$ python -q
>>> import numpy as np
>>> from numpy import linalg as LA
>>> np.set_printoptions(suppress=True, linewidth=120)
>>> rd = lambda a: np.round(a, 4) + 0
>>> J = np.loadtxt("case5.csv", delimiter=",")
>>> print(J)
[[ 0.508   0.6469  0.4542]
 [ 0.3275  0.4699  0.4699]
 [ 0.508   0.4053 -0.8367]
 [ 0.2729  0.2913 -0.1781]
 [-0.2165 -0.2543  0.02  ]
 [ 0.3714  0.4053 -0.1877]
 [-0.7932 -0.7114  0.9661]
 [-0.5005 -0.5717  0.05  ]
 [ 0.9447  0.9732  0.0699]
 [ 0.226   0.3627  0.4777]
 [-0.9935 -0.9967  0.8041]
 [-0.8591 -0.8787  0.7114]
 [-0.7114 -0.821  -0.4301]]
>>> Xs = (J - J.mean(axis=0)) / J.std(axis=0)
>>> print(Xs.std(axis=0))
[1. 1. 1.]
>>> c = LA.lstsq(np.delete(Xs, 0, axis=1), Xs[:, 0])[0]
>>> print(np.abs(c).argmax())
0
>>> x = np.array([2, 8, 2])
>>> y = J @ x
>>> print(rd(LA.lstsq(J, y)[0]))
[2. 8. 2.]
>>> rng = np.random.default_rng(9517)
>>> y = y + 0.05 * rng.normal(size=13)
>>> print(rd(y))
[ 6.9903  5.3455  2.562   2.5404 -2.3371  3.5702 -5.4109 -5.4335  9.8216  4.3448 -8.3199 -7.363  -8.9055]
>>> c, *_ = LA.lstsq(J, y)
>>> print(rd(LA.norm(y - J @ c)))
0.1795
>>> print(c.round())
[2. 8. 2.]
>>> print(rd(J.T @ (y - J @ c)))
[0. 0. 0.]
>>> print(rd(LA.norm(J) ** 2 / LA.norm(J, 2) ** 2))
1.2671
>>> print(LA.norm(J, axis=1).argmax())
10
>>> M = np.load("test18.npy")
>>> print(M)
[[-2 -1 -2  4  2  4]
 [-2 -1 -2  4  2  4]
 [-1 -1  0  2  2  0]
 [ 4  2  4  0  0  0]
 [ 4  2  4  0  0  0]
 [ 2  2  0  0  0  0]]
>>> # null space of dimension 2
>>> print(LA.lstsq(M[:-1].T, M[-1])[2])
3
>>> print(np.allclose(M[:-1].T @ LA.lstsq(M[:-1].T, M[-1])[0], M[-1]))
False
>>> print(np.abs(np.diag(LA.qr(M)[1])) > 1e-9)
[ True  True False  True  True False]
>>> B = M / LA.norm(M, axis=1, keepdims=True)
>>> cov = B @ B.T
>>> print(rd(np.degrees(np.arccos(np.clip(cov[5, 4], -1, 1)))))
45.0
>>> print(rd(cov))
[[ 1.      1.      0.7071 -0.4472 -0.4472 -0.3162]
 [ 1.      1.      0.7071 -0.4472 -0.4472 -0.3162]
 [ 0.7071  0.7071  1.     -0.3162 -0.3162 -0.4472]
 [-0.4472 -0.4472 -0.3162  1.      1.      0.7071]
 [-0.4472 -0.4472 -0.3162  1.      1.      0.7071]
 [-0.3162 -0.3162 -0.4472  0.7071  0.7071  1.    ]]
>>> print((cov - 2 * np.eye(6)).round(6).argmax(axis=1))
[1 0 0 4 3 3]
>>> print((np.abs(cov) > 0.9).astype(int))
[[1 1 0 0 0 0]
 [1 1 0 0 0 0]
 [0 0 1 0 0 0]
 [0 0 0 1 1 0]
 [0 0 0 1 1 0]
 [0 0 0 0 0 1]]
>>> print(np.argwhere(np.triu(np.abs(cov) > 0.95, 1)))
[[0 1]
 [3 4]]
>>> U, sigma, Vt = LA.svd(M)
>>> evecs = Vt[:(sigma > 1e-8).sum()]
>>> x = M[1] + 2 * M[4] + rng.integers(2) * np.eye(6)[0]
>>> print(x)
[7. 3. 6. 4. 2. 4.]
>>> print(rd(evecs.T @ evecs))
[[ 0.5556  0.4444  0.2222  0.      0.      0.    ]
 [ 0.4444  0.5556 -0.2222  0.      0.      0.    ]
 [ 0.2222 -0.2222  0.8889  0.      0.      0.    ]
 [ 0.      0.      0.      0.5556  0.4444  0.2222]
 [ 0.      0.      0.      0.4444  0.5556 -0.2222]
 [ 0.      0.      0.      0.2222 -0.2222  0.8889]]
>>> print(np.allclose(evecs.T @ evecs @ x, x))
False
>>> print(np.diff(M, axis=0))
[[ 0  0  0  0  0  0]
 [ 1  0  2 -2  0 -4]
 [ 5  3  4 -2 -2  0]
 [ 0  0  0  0  0  0]
 [-2  0 -4  0  0  0]]
>>> print(M.shape)
(6, 6)
>>> print(np.unravel_index(np.abs(M).argmax(), M.shape))
(np.int64(0), np.int64(3))
>>> print(M.sum(axis=0))
[ 5  3  4 10  6  8]
>>> F = np.loadtxt("block1.csv", delimiter=",")
>>> print(F)
[[  0.9   0. ]
 [ -0.9   0. ]
 [ -1.2 -13. ]
 [  0.7  -3. ]]
>>> # column 1 is much longer than the rest
>>> def softmax(z):
...     e = np.exp(z - z.max(axis=-1, keepdims=True))
...     return e / e.sum(axis=-1, keepdims=True)
... 
>>> print(rd(softmax(F).sum(axis=1)))
[1. 1. 1. 1.]
>>> print(rd(softmax(F[1] + 5)))
[0.2891 0.7109]
>>> print(rd(softmax(10 * F[1])))
[0.0001 0.9999]
>>> scores = F @ F.T / np.sqrt(2)
>>> print(rd(softmax(scores)))
[[0.4063 0.1292 0.1068 0.3577]
 [0.1101 0.3461 0.4189 0.125 ]
 [0.     0.     1.     0.    ]
 [0.     0.     1.     0.    ]]
>>> print(softmax(scores).round(6).argmax(axis=1))
[0 2 2 2]
>>> print(rd(softmax(scores)[1] @ F))
[-0.6275 -5.8202]
>>> print(rd(softmax(scores + np.triu(np.full(scores.shape, -np.inf), 1))))
[[1.     0.     0.     0.    ]
 [0.2413 0.7587 0.     0.    ]
 [0.     0.     1.     0.    ]
 [0.     0.     1.     0.    ]]
